% ipython --no-banner

In [1]: import numpy as np

In [2]: np.set_printoptions(precision=2, suppress=True, linewidth=160, legacy="1.25")

In [3]: def rnd(a):
   ...:     return np.round(a, 2) + 0
   ...: 

In [4]: E = np.load("case6.npy")

In [5]: E
Out[5]: 
array([[-2.,  3.,  4., -2.,  4., -5., -1.,  4.,  4., -4., -2., -5., -9.],
       [ 3.,  0., -4., -2., -4., -1.,  2., -4., -5., -4., -4.,  3., -2.],
       [ 3.,  2.,  5.,  4.,  4., -2.,  2.,  3., -4.,  0.,  3.,  4., -9.],
       [ 2., -2., -5., -1.,  5.,  1.,  2.,  2.,  1.,  4.,  0., -3.,  8.],
       [-3., -1.,  0., -5., -3.,  5.,  5.,  0., -2.,  4., -3.,  3.,  6.],
       [-3., -3.,  1., -1.,  2.,  4., -1.,  2.,  4.,  1.,  0., -3., -5.],
       [ 3.,  5., -3., -5., -5., -4., -1.,  5.,  3.,  0.,  4.,  1.,  7.],
       [ 5., -5., -4., -4., -3., -3.,  0., -5., -1., -4.,  0., -2.,  7.],
       [ 5., -2., -5., -4., -1., -1., -5.,  4.,  0., -3., -1., -1.,  8.],
       [ 5.,  0.,  2.,  5.,  5.,  1., -2., -5., -2., -2., -4.,  5., -3.],
       [ 4.,  3.,  4.,  2.,  2.,  2., -3.,  0.,  3.,  1.,  5.,  5.,  4.],
       [-5., -5.,  5.,  2.,  3.,  1., -4.,  3.,  0.,  4., -2.,  0.,  8.],
       [ 0.,  0.,  0.,  0.,  0.,  0.,  0.,  0.,  0.,  0.,  0.,  0., -1.]])

In [6]: M2 = E / np.sqrt((E ** 2).mean(axis=1, keepdims=True))

In [7]: rnd(M2[6])
Out[7]: array([ 0.75,  1.24, -0.75, -1.24, -1.24, -1.  , -0.25,  1.24,  0.75,  0.  ,  1.  ,  0.25,  1.74])

In [8]: T = np.stack([E, 3 * E, E[::-1]])

In [9]: rnd(np.linalg.norm(T, axis=(1, 2)))
Out[9]: array([ 45.79, 137.38,  45.79])

In [10]: F = np.load("arr.npy")

In [11]: rnd(F)
Out[11]: 
array([[-0.5 ,  0.03,  0.47,  0.06,  0.33, -0.03,  0.08],
       [-0.26, -0.2 , -0.23,  0.06,  0.27, -0.06, -0.52],
       [-0.14,  0.25, -0.48,  0.07,  0.57,  0.21,  0.45],
       [-0.02,  0.02,  0.11, -0.29,  0.23, -0.5 , -0.11],
       [-0.43, -0.08, -0.09, -0.07, -0.13,  0.42, -0.16],
       [-0.43,  0.35, -0.2 , -0.12, -0.41, -0.28, -0.1 ],
       [ 0.24,  0.09,  0.11,  0.63,  0.23, -0.21, -0.35],
       [-0.14,  0.1 , -0.38,  0.11, -0.16, -0.11, -0.28],
       [-0.02, -0.73, -0.15, -0.08,  0.08,  0.16, -0.12],
       [ 0.17,  0.04, -0.48,  0.06,  0.1 , -0.16, -0.02],
       [-0.36, -0.16,  0.05,  0.08,  0.19, -0.35,  0.14],
       [ 0.22, -0.02, -0.07, -0.64,  0.23, -0.21, -0.09],
       [ 0.07,  0.42,  0.16, -0.23,  0.28,  0.41, -0.48]])

In [12]: M2 = np.c_[F[:, :2] @ np.array([[-4, -3], [-1, 2]]), np.array([-4, 5, 5, -4, -4, -1, 1, -3, 1, -2, -3, -1, 0])]

In [13]: rnd(M2)
Out[13]: 
array([[ 1.98,  1.56, -4.  ],
       [ 1.25,  0.4 ,  5.  ],
       [ 0.32,  0.94,  5.  ],
       [ 0.08,  0.1 , -4.  ],
       [ 1.81,  1.13, -4.  ],
       [ 1.37,  2.  , -1.  ],
       [-1.04, -0.54,  1.  ],
       [ 0.48,  0.63, -3.  ],
       [ 0.83, -1.4 ,  1.  ],
       [-0.71, -0.42, -2.  ],
       [ 1.6 ,  0.75, -3.  ],
       [-0.84, -0.69, -1.  ],
       [-0.71,  0.63,  0.  ]])

In [14]: rnd(np.linalg.norm(M2 - F @ np.linalg.lstsq(F, M2)[0], axis=0))
Out[14]: array([0.  , 0.  , 8.78])

In [15]: rnd(np.linalg.lstsq(F, M2[:, 0])[0])
Out[15]: array([-4., -1.,  0.,  0.,  0.,  0.,  0.])

In [16]: np.linalg.matrix_rank(np.c_[F, M2])
Out[16]: 8

In [17]: M = np.load("layer18.npy")

In [18]: M
Out[18]: 
array([[ 1.97,  7.02,  1.11,  3.07, -6.92,  2.99,  0.06, -0.01,  4.98, -0.04,  3.09],
       [ 1.93,  7.09,  0.91,  2.95, -7.08,  3.07, -0.03, -0.12,  5.06,  0.14,  3.02],
       [ 2.06,  7.08,  1.03,  3.  , -6.94,  2.86, -0.03,  0.07,  4.94, -0.01,  3.19],
       [ 2.06,  7.06,  1.08,  3.23, -6.96,  3.18, -0.07, -0.04,  5.01,  0.  ,  2.98],
       [ 1.98,  7.07,  1.07,  3.06, -7.1 ,  2.86, -0.01, -0.03,  4.93,  0.06,  2.96],
       [ 1.86,  7.  ,  1.16,  2.78, -7.1 ,  2.8 , -0.22,  0.09,  4.98,  0.16,  3.24],
       [ 1.98,  7.05,  0.96,  2.95, -6.95,  2.77, -0.08,  0.01,  5.13, -0.02,  2.9 ],
       [ 1.97,  7.04,  1.12,  3.04, -6.98,  3.12, -0.04,  0.06,  4.89,  0.06,  2.89],
       [ 1.9 ,  7.32,  0.93,  2.88, -7.14,  3.02, -0.15, -0.1 ,  5.02, -0.01,  2.82],
       [ 2.18,  7.06,  1.03,  2.93, -7.18,  3.06,  0.05, -0.04,  5.03,  0.02,  3.08],
       [ 1.92,  7.03,  0.93,  3.03, -7.  ,  2.89, -0.1 , -0.02,  5.22,  0.04,  3.11],
       [ 1.99,  6.93,  1.07,  3.04, -7.05,  2.93,  0.03,  0.03,  5.25, -0.09,  2.92],
       [-4.87, -8.08, -4.11, -0.02,  4.02, -0.98, -0.02, -7.94,  3.05, -5.93,  9.1 ],
       [-5.04, -8.05, -3.96,  0.  ,  3.99, -0.82,  0.02, -7.9 ,  3.05, -5.93,  9.09],
       [-5.01, -8.14, -3.84,  0.08,  4.02, -1.13,  0.07, -7.89,  3.13, -6.02,  9.3 ],
       [-5.15, -8.01, -4.19,  0.01,  4.02, -1.08,  0.06, -8.06,  2.87, -5.92,  8.91],
       [-4.84, -8.18, -4.14,  0.02,  4.08, -1.02,  0.05, -7.99,  3.16, -6.07,  9.03],
       [-5.01, -8.06, -4.02, -0.1 ,  3.98, -1.08,  0.11, -8.  ,  2.91, -5.84,  8.95],
       [-4.96, -8.21, -3.87, -0.04,  3.89, -0.93, -0.04, -8.05,  2.91, -6.18,  9.06],
       [-5.06, -7.87, -4.03, -0.01,  4.  , -1.07,  0.07, -8.05,  2.98, -6.05,  8.9 ],
       [-5.09, -8.21, -3.81,  0.05,  3.99, -1.09,  0.07, -8.12,  2.79, -5.94,  8.95],
       [-5.1 , -8.08, -3.87, -0.17,  3.87, -1.02,  0.14, -8.  ,  2.94, -5.89,  9.01],
       [-4.95, -7.95, -4.04,  0.07,  3.93, -1.  , -0.12, -8.01,  3.1 , -6.07,  9.22],
       [-4.9 , -8.14, -3.9 ,  0.06,  3.98, -0.98, -0.14, -7.91,  2.91, -5.91,  9.09]])

In [19]: d = np.linalg.norm(M[:, None] - M[None], axis=-1)

In [20]: d.mean(axis=1).argmax()
Out[20]: 8

In [21]: np.flatnonzero(d[0] < d.mean() / 2)
Out[21]: array([ 0,  1,  2,  3,  4,  5,  6,  7,  8,  9, 10, 11])

In [22]: (d + 1e9 * np.eye(24)).round(6).argmin(axis=1)
Out[22]: array([ 2, 10,  0,  7,  0,  2, 10,  3,  1,  1,  6,  6, 16, 12, 22, 17, 12, 21, 23, 15, 17, 17, 12, 12])

In [23]: W0 = np.loadtxt("m.csv", delimiter=",")

In [24]: W0
Out[24]: 
array([[ 2.1,  1. , -2. ,  2. , -2. ,  1. ,  2. ,  1. ,  0. ,  1. ,  1. , -2. ],
       [ 0. ,  0.1,  2. ,  2. , -1. , -1. , -1. , -1. , -2. ,  0. ,  0. , -2. ],
       [ 0. , -1. ,  0.1, -1. , -2. ,  1. , -2. ,  1. ,  2. ,  2. , -2. ,  2. ],
       [-2. , -2. ,  2. , -0.9,  2. ,  2. ,  2. , -1. ,  2. ,  0. , -2. , -2. ],
       [-2. , -2. , -2. ,  2. , -0.9,  1. ,  0. ,  2. ,  0. ,  1. , -1. ,  0. ],
       [ 0. , -1. ,  2. , -1. ,  0. ,  1.1,  1. , -1. , -2. ,  1. ,  2. ,  1. ],
       [-1. ,  0. , -1. ,  0. , -2. , -2. , -0.9, -1. , -1. ,  1. , -1. ,  0. ],
       [ 1. , -1. , -1. ,  1. , -2. ,  1. , -1. ,  2.1,  1. , -2. , -1. ,  1. ],
       [ 1. ,  1. , -2. , -1. , -2. , -2. , -1. , -2. ,  1.1,  2. , -2. ,  0. ],
       [-1. ,  0. ,  0. , -1. ,  1. ,  2. ,  0. ,  2. , -2. ,  1.1, -2. ,  2. ],
       [-2. , -1. , -2. ,  2. , -2. ,  0. , -1. ,  0. ,  1. ,  1. ,  0.1,  2. ],
       [ 2. ,  1. , -2. ,  2. , -2. ,  1. ,  2. ,  1. ,  0. ,  1. ,  1. , -1.9]])

In [25]: M2 = np.linalg.inv(W0)

In [26]: rnd(np.linalg.cond(W0))
Out[26]: 832.53

In [27]: np.allclose(M2, W0.T)
Out[27]: False

In [28]: rnd(np.linalg.det(W0) * np.linalg.det(M2))
Out[28]: 1.0

In [29]: (np.abs(M2) > 1e-9).astype(int)
Out[29]: 
array([[1, 1, 1, 1, 1, 1, 1, 1, 1, 1, 1, 1],
       [1, 1, 1, 1, 1, 1, 1, 1, 1, 1, 1, 1],
       [1, 1, 1, 1, 1, 1, 1, 1, 1, 1, 1, 1],
       [1, 1, 1, 1, 1, 1, 1, 1, 1, 1, 1, 1],
       [1, 1, 1, 1, 1, 1, 1, 1, 1, 1, 1, 1],
       [1, 1, 1, 1, 1, 1, 1, 1, 1, 1, 1, 1],
       [1, 1, 1, 1, 1, 1, 1, 1, 1, 1, 1, 1],
       [1, 1, 1, 1, 1, 1, 1, 1, 1, 1, 1, 1],
       [1, 1, 1, 1, 1, 1, 1, 1, 1, 1, 1, 1],
       [1, 1, 1, 1, 1, 1, 1, 1, 1, 1, 1, 1],
       [1, 1, 1, 1, 1, 1, 1, 1, 1, 1, 1, 1],
       [1, 1, 1, 1, 1, 1, 1, 1, 1, 1, 1, 1]])

In [30]: rnd(np.linalg.inv(M2))
Out[30]: 
array([[ 2.1,  1. , -2. ,  2. , -2. ,  1. ,  2. ,  1. ,  0. ,  1. ,  1. , -2. ],
       [ 0. ,  0.1,  2. ,  2. , -1. , -1. , -1. , -1. , -2. ,  0. ,  0. , -2. ],
       [ 0. , -1. ,  0.1, -1. , -2. ,  1. , -2. ,  1. ,  2. ,  2. , -2. ,  2. ],
       [-2. , -2. ,  2. , -0.9,  2. ,  2. ,  2. , -1. ,  2. ,  0. , -2. , -2. ],
       [-2. , -2. , -2. ,  2. , -0.9,  1. ,  0. ,  2. ,  0. ,  1. , -1. ,  0. ],
       [ 0. , -1. ,  2. , -1. ,  0. ,  1.1,  1. , -1. , -2. ,  1. ,  2. ,  1. ],
       [-1. ,  0. , -1. ,  0. , -2. , -2. , -0.9, -1. , -1. ,  1. , -1. ,  0. ],
       [ 1. , -1. , -1. ,  1. , -2. ,  1. , -1. ,  2.1,  1. , -2. , -1. ,  1. ],
       [ 1. ,  1. , -2. , -1. , -2. , -2. , -1. , -2. ,  1.1,  2. , -2. ,  0. ],
       [-1. ,  0. ,  0. , -1. ,  1. ,  2. ,  0. ,  2. , -2. ,  1.1, -2. ,  2. ],
       [-2. , -1. , -2. ,  2. , -2. ,  0. , -1. ,  0. ,  1. ,  1. ,  0.1,  2. ],
       [ 2. ,  1. , -2. ,  2. , -2. ,  1. ,  2. ,  1. ,  0. ,  1. ,  1. , -1.9]])

In [31]: arr = np.loadtxt("mat.csv", delimiter=",")

In [32]: arr
Out[32]: 
array([[ 28.,  -2.,   0.,   1.,   1.,   6., -23.],
       [ -2.,  20.,   6.,  -3.,   1., -10.,   3.],
       [  0.,   6.,  10.,   1.,   5.,   7.,   6.],
       [  1.,  -3.,   1.,   9.,  -9.,   5.,  -1.],
       [  1.,   1.,   5.,  -9.,  15.,   4.,   4.],
       [  6., -10.,   7.,   5.,   4.,  18.,   1.],
       [-23.,   3.,   6.,  -1.,   4.,   1.,  23.]])

In [33]: theta = np.radians(72)

In [34]: r_ = np.eye(7)

In [35]: r_[4, 4] = r_[5, 5] = np.cos(theta)

In [36]: r_[4, 5], r_[5, 4] = -np.sin(theta), np.sin(theta)

In [37]: rnd(r_)
Out[37]: 
array([[ 1.  ,  0.  ,  0.  ,  0.  ,  0.  ,  0.  ,  0.  ],
       [ 0.  ,  1.  ,  0.  ,  0.  ,  0.  ,  0.  ,  0.  ],
       [ 0.  ,  0.  ,  1.  ,  0.  ,  0.  ,  0.  ,  0.  ],
       [ 0.  ,  0.  ,  0.  ,  1.  ,  0.  ,  0.  ,  0.  ],
       [ 0.  ,  0.  ,  0.  ,  0.  ,  0.31, -0.95,  0.  ],
       [ 0.  ,  0.  ,  0.  ,  0.  ,  0.95,  0.31,  0.  ],
       [ 0.  ,  0.  ,  0.  ,  0.  ,  0.  ,  0.  ,  1.  ]])

In [38]: M2 = arr @ r_.T

In [39]: rnd(np.linalg.svd(arr, compute_uv=False)), rnd(np.linalg.svd(M2, compute_uv=False))
Out[39]: 
(array([50.62, 29.96, 25.55, 16.88,  0.  ,  0.  ,  0.  ]),
 array([50.62, 29.96, 25.55, 16.88,  0.  ,  0.  ,  0.  ]))

In [40]: M2 = arr / np.sqrt((arr ** 2).mean(axis=1, keepdims=True))

In [41]: np.linalg.matrix_rank(M2) == np.linalg.matrix_rank(arr)
Out[41]: True

In [42]: np.linalg.matrix_rank(arr - arr.mean(axis=1, keepdims=True))
Out[42]: 4

In [43]: rnd(np.linalg.norm(M2, axis=1))
Out[43]: array([2.65, 2.65, 2.65, 2.65, 2.65, 2.65, 2.65])

In [44]: rnd(M2[1])
Out[44]: array([-0.22,  2.24,  0.67, -0.34,  0.11, -1.12,  0.34])

In [45]: M2 = np.array([[-8, 8], [7, 6], [1, -8], [-4, -1], [1, 6], [-2, 2], [5, 2]])

In [46]: arr @ M2
Out[46]: 
array([[-368.,  183.],
       [ 210.,   51.],
       [  69.,   11.],
       [ -88.,  -73.],
       [  67.,   89.],
       [-158.,  -11.],
       [ 332., -141.]])

In [47]: np.linalg.matrix_rank(np.vstack([arr, M2.T]))
Out[47]: 6

In [48]: np.einsum("ij->j", arr)
Out[48]: array([11., 15., 35.,  3., 21., 31., 13.])

In [49]: M2 = np.array([[1, 1], [1, -1]])

In [50]: rng = np.random.default_rng(6052)

In [51]: K = np.kron(M2, np.kron(M2, M2))[rng.permutation(8)][:12]

In [52]: K
Out[52]: 
array([[ 1,  1,  1,  1,  1,  1,  1,  1],
       [ 1,  1, -1, -1, -1, -1,  1,  1],
       [ 1,  1, -1, -1,  1,  1, -1, -1],
       [ 1,  1,  1,  1, -1, -1, -1, -1],
       [ 1, -1, -1,  1, -1,  1,  1, -1],
       [ 1, -1,  1, -1, -1,  1, -1,  1],
       [ 1, -1,  1, -1,  1, -1,  1, -1],
       [ 1, -1, -1,  1,  1, -1, -1,  1]])

In [53]: u = np.array([0, 0, -1, 1, 1, -1, -1, -2])

In [54]: M2 = K + np.outer(u, np.eye(8)[4])

In [55]: np.linalg.matrix_rank(np.linalg.inv(M2) - np.linalg.inv(K), tol=1e-8)
Out[55]: 1

In [56]: np.linalg.matrix_rank(M2 - K)
Out[56]: 1

In [57]: rnd(np.linalg.det(M2) / np.linalg.det(K)), rnd(1 + np.linalg.solve(K, u)[4])
Out[57]: (0.38, 0.38)

In [58]: np.linalg.matrix_rank(K)
Out[58]: 8

In [59]: rnd(np.linalg.svd(K, compute_uv=False))
Out[59]: array([2.83, 2.83, 2.83, 2.83, 2.83, 2.83, 2.83, 2.83])

In [60]: K.sum(axis=0)
Out[60]: array([8, 0, 0, 0, 0, 0, 0, 0])

In [61]: K.sum(axis=1)
Out[61]: array([8, 0, 0, 0, 0, 0, 0, 0])

In [62]: K - K[0]
Out[62]: 
array([[ 0,  0,  0,  0,  0,  0,  0,  0],
       [ 0,  0, -2, -2, -2, -2,  0,  0],
       [ 0,  0, -2, -2,  0,  0, -2, -2],
       [ 0,  0,  0,  0, -2, -2, -2, -2],
       [ 0, -2, -2,  0, -2,  0,  0, -2],
       [ 0, -2,  0, -2, -2,  0, -2,  0],
       [ 0, -2,  0, -2,  0, -2,  0, -2],
       [ 0, -2, -2,  0,  0, -2, -2,  0]])

In [63]: np.abs(K).max()
Out[63]: 1

In [64]: K.shape
Out[64]: (8, 8)

In [65]: u = np.array([3, 1, 1])

In [66]: np.array([np.convolve(row, u, "same") for row in K])
Out[66]: 
array([[ 4,  5,  5,  5,  5,  5,  5,  2],
       [ 4, -1, -3, -5, -5,  1,  3,  2],
       [ 4, -1, -3,  1,  3, -1, -3, -2],
       [ 4,  5,  5, -1, -3, -5, -5, -2],
       [-2, -3,  1, -3,  3,  3, -1,  0],
       [-2,  3, -3, -3,  1, -3,  3,  0],
       [-2,  3, -3,  3, -3,  3, -3,  0],
       [-2, -3,  1,  3, -1, -3,  1,  0]])

In [67]: A = np.load("block16.npy")

In [68]: A
Out[68]: 
array([[0, 0, 0, 1, 0, 0, 0, 0, 0, 0, 0],
       [0, 0, 0, 0, 0, 1, 0, 0, 0, 0, 0],
       [0, 0, 0, 0, 0, 0, 0, 0, 1, 0, 0],
       [0, 0, 0, 0, 0, 0, 0, 0, 0, 1, 0],
       [0, 0, 0, 0, 0, 0, 0, 1, 0, 0, 0],
       [0, 0, 0, 0, 0, 0, 1, 0, 0, 0, 0],
       [0, 0, 0, 0, 1, 0, 0, 0, 0, 0, 0],
       [0, 0, 1, 0, 0, 0, 0, 0, 0, 0, 0],
       [1, 0, 0, 0, 0, 0, 0, 0, 0, 0, 0],
       [0, 1, 0, 0, 0, 0, 0, 0, 0, 0, 0],
       [0, 0, 0, 0, 0, 0, 0, 0, 0, 0, 1]])

In [69]: A @ A.T
Out[69]: 
array([[1, 0, 0, 0, 0, 0, 0, 0, 0, 0, 0],
       [0, 1, 0, 0, 0, 0, 0, 0, 0, 0, 0],
       [0, 0, 1, 0, 0, 0, 0, 0, 0, 0, 0],
       [0, 0, 0, 1, 0, 0, 0, 0, 0, 0, 0],
       [0, 0, 0, 0, 1, 0, 0, 0, 0, 0, 0],
       [0, 0, 0, 0, 0, 1, 0, 0, 0, 0, 0],
       [0, 0, 0, 0, 0, 0, 1, 0, 0, 0, 0],
       [0, 0, 0, 0, 0, 0, 0, 1, 0, 0, 0],
       [0, 0, 0, 0, 0, 0, 0, 0, 1, 0, 0],
       [0, 0, 0, 0, 0, 0, 0, 0, 0, 1, 0],
       [0, 0, 0, 0, 0, 0, 0, 0, 0, 0, 1]])

In [70]: A[:, 5] @ A[:, 2]
Out[70]: 0

In [71]: rnd(np.linalg.svd(A, compute_uv=False))
Out[71]: array([1., 1., 1., 1., 1., 1., 1., 1., 1., 1., 1.])

In [72]: A @ np.ones(11)
Out[72]: array([1., 1., 1., 1., 1., 1., 1., 1., 1., 1., 1.])

In [73]: p = np.eye(11)[8]

In [74]: for _ in range(7):
    ...:     p = p @ A
    ...:     print(p.round(2))
    ...: 
[1. 0. 0. 0. 0. 0. 0. 0. 0. 0. 0.]
[0. 0. 0. 1. 0. 0. 0. 0. 0. 0. 0.]
[0. 0. 0. 0. 0. 0. 0. 0. 0. 1. 0.]
[0. 1. 0. 0. 0. 0. 0. 0. 0. 0. 0.]
[0. 0. 0. 0. 0. 1. 0. 0. 0. 0. 0.]
[0. 0. 0. 0. 0. 0. 1. 0. 0. 0. 0.]
[0. 0. 0. 0. 1. 0. 0. 0. 0. 0. 0.]
